% python3 -q
>>> import numpy as np
>>> from numpy import linalg as LA
>>> np.set_printoptions(precision=2, suppress=True, linewidth=120, floatmode="fixed")
>>> A = np.load("case8.npy")
>>> A
array([[  3.00,  -3.00,   0.00,   1.00],
       [  6.00, -10.00,   4.00,   2.00],
       [  6.00, -12.00,   6.00,   2.00],
       [  2.00,  -6.00,   4.00,   0.00]])
>>> rank = LA.matrix_rank(A)
>>> print(rank)
3
>>> null = LA.svd(A)[2][rank:].T
>>> [int(LA.matrix_rank(np.delete(A, i, axis=0))) for i in range(4)]
[3, 3, 3, 2]
>>> np.allclose(A @ null, 0)
True
>>> np.round(A @ null, 2) + 0
array([[0.00],
       [0.00],
       [0.00],
       [0.00]])
>>> np.round(null @ null.T, 2) + 0
array([[0.33, 0.33, 0.33, 0.00],
       [0.33, 0.33, 0.33, 0.00],
       [0.33, 0.33, 0.33, 0.00],
       [0.00, 0.00, 0.00, 0.00]])
>>> print([int(LA.matrix_rank(A[:i])) for i in range(1, len(A) + 1)])
[1, 2, 2, 3]
>>> np.round(null[:, 0] / null[np.abs(null[:, 0]).round(6).argmax(), 0], 2) + 0
array([1.00, 1.00, 1.00, 0.00])
>>> null.shape
(4, 1)
>>> left, s, VT = LA.svd(A)
>>> vecs = VT[:(s > 1e-8).sum()]
>>> rng = np.random.default_rng(716)
>>> x0 = A[0] + 2 * A[1] + rng.integers(2) * np.eye(4)[3]
>>> x0
array([ 15.00, -23.00,   8.00,   5.00])
>>> np.round(vecs.T @ vecs, 2) + 0
array([[ 0.67, -0.33, -0.33,  0.00],
       [-0.33,  0.67, -0.33,  0.00],
       [-0.33, -0.33,  0.67,  0.00],
       [ 0.00,  0.00,  0.00,  1.00]])
>>> np.allclose(vecs.T @ vecs @ x0, x0)
True
>>> lab = rng.permutation(4)
>>> print(lab)
[0 1 2 3]
>>> Y = A[lab][:, lab]
>>> round(LA.det(Y), 2), round(float(LA.det(A[lab])), 2)
(np.float64(-0.0), -0.0)
>>> np.round(np.sort(np.abs(LA.eigvals(Y))), 2) + 0
array([0.00, 1.00, 2.00, 2.00])
>>> np.allclose(Y, A)
True
>>> Y
array([[  3.00,  -3.00,   0.00,   1.00],
       [  6.00, -10.00,   4.00,   2.00],
       [  6.00, -12.00,   6.00,   2.00],
       [  2.00,  -6.00,   4.00,   0.00]])
>>> np.diag(Y)
array([  3.00, -10.00,   6.00,   0.00])
>>> u, g = Y[3], Y[2]
>>> u @ u
np.float64(56.0)
>>> pr = (u @ g) / (u @ u) * u
>>> np.round(LA.norm(u + g) ** 2 + LA.norm(u - g) ** 2, 2)
np.float64(552.0)
>>> np.outer(u, g)
array([[ 12.00, -24.00,  12.00,   4.00],
       [-36.00,  72.00, -36.00, -12.00],
       [ 24.00, -48.00,  24.00,   8.00],
       [  0.00,  -0.00,   0.00,   0.00]])
>>> np.round((g - pr) @ u, 2)
np.float64(0.0)
>>> LA.matrix_rank(np.outer(u, g))
np.int64(1)
>>> K = np.array([[2, 0, 0], [4, 2, 0], [4, 4, 5]])
>>> x0 = np.array([-1, -2, 2])
>>> target = K @ x0
>>> coef, lr = np.zeros(3), 1 / LA.norm(K, 2) ** 2
>>> for i in range(25):
...     coef -= lr * K.T @ (K @ coef - target)
...     if i % 5 == 0: print(i, round(LA.norm(K @ coef - target), 2))
... 
0 5.52
5 2.93
10 1.9
15 1.55
20 1.41
>>> np.round(LA.cond(K), 2)
np.float64(11.09)
>>> u = np.array([3, 2, 2])
>>> Y = K + np.outer(u, np.eye(3)[1])
>>> Y
array([[2.00, 3.00, 0.00],
       [4.00, 4.00, 0.00],
       [4.00, 6.00, 5.00]])
>>> LA.matrix_rank(Y - K)
np.int64(1)
>>> q, vecs = LA.qr(K[:, :2])[0], LA.qr(K[:, 2:])[0]
>>> s = LA.svd(q.T @ vecs, compute_uv=False)
>>> np.degrees(np.arccos(s.clip(0, 1)))
array([19.47])
>>> (s > 0.9).sum()
np.int64(1)
>>> cov = A.T @ A
>>> print(np.trace(cov), (A ** 2).sum())
451.0 451.0
>>> np.diag(cov)
array([ 85.00, 289.00,  68.00,   9.00])
>>> print(np.allclose(cov, cov.T))
True
>>> print((A @ A.T).shape)
(4, 4)
>>> ev, vecs = LA.eig(K)
>>> print(np.prod(ev))
20.0
>>> np.sort(LA.eigvals(K.T))
array([2.00, 2.00, 5.00])
>>> arr = np.array([[1, 0, 0, 0], [3, 2, 0, 0], [1, -3, -1, 0], [1, -2, 3, 3]])
>>> # triangular, det is the product of the diagonal
>>> x0 = np.array([2, -3, 1, 3])
>>> target = arr @ x0
>>> target
array([ 2,  0, 10, 20])
>>> print(LA.solve(arr, 3 * target))
[ 6.00 -9.00  3.00  9.00]
>>> np.round(LA.solve(arr, arr[:, 0]), 2) + 0
array([1.00, 0.00, 0.00, 0.00])
>>> LA.solve(arr, target)
array([ 2.00, -3.00,  1.00,  3.00])
>>> round(np.log10(LA.cond(arr)))
2
>>> np.abs(LA.svd(arr)[2][-1])
array([0.10, 0.17, 0.62, 0.76])
>>> round(float(LA.norm(arr, 2) / LA.norm(arr)), 2)
0.71
>>> print(np.argsort(-LA.norm(arr, axis=0).round(6), kind="stable")[:3])
[1 0 2]
>>> q = arr.astype(float).copy()
>>> for j in range(4):
...     q[:, j] -= q[:, :j] @ (q[:, :j].T @ q[:, j])
...     q[:, j] /= LA.norm(q[:, j])
... 
>>> np.round(q.T @ q, 2) + 0
array([[1.00, 0.00, 0.00, 0.00],
       [0.00, 1.00, 0.00, 0.00],
       [0.00, 0.00, 1.00, 0.00],
       [0.00, 0.00, 0.00, 1.00]])
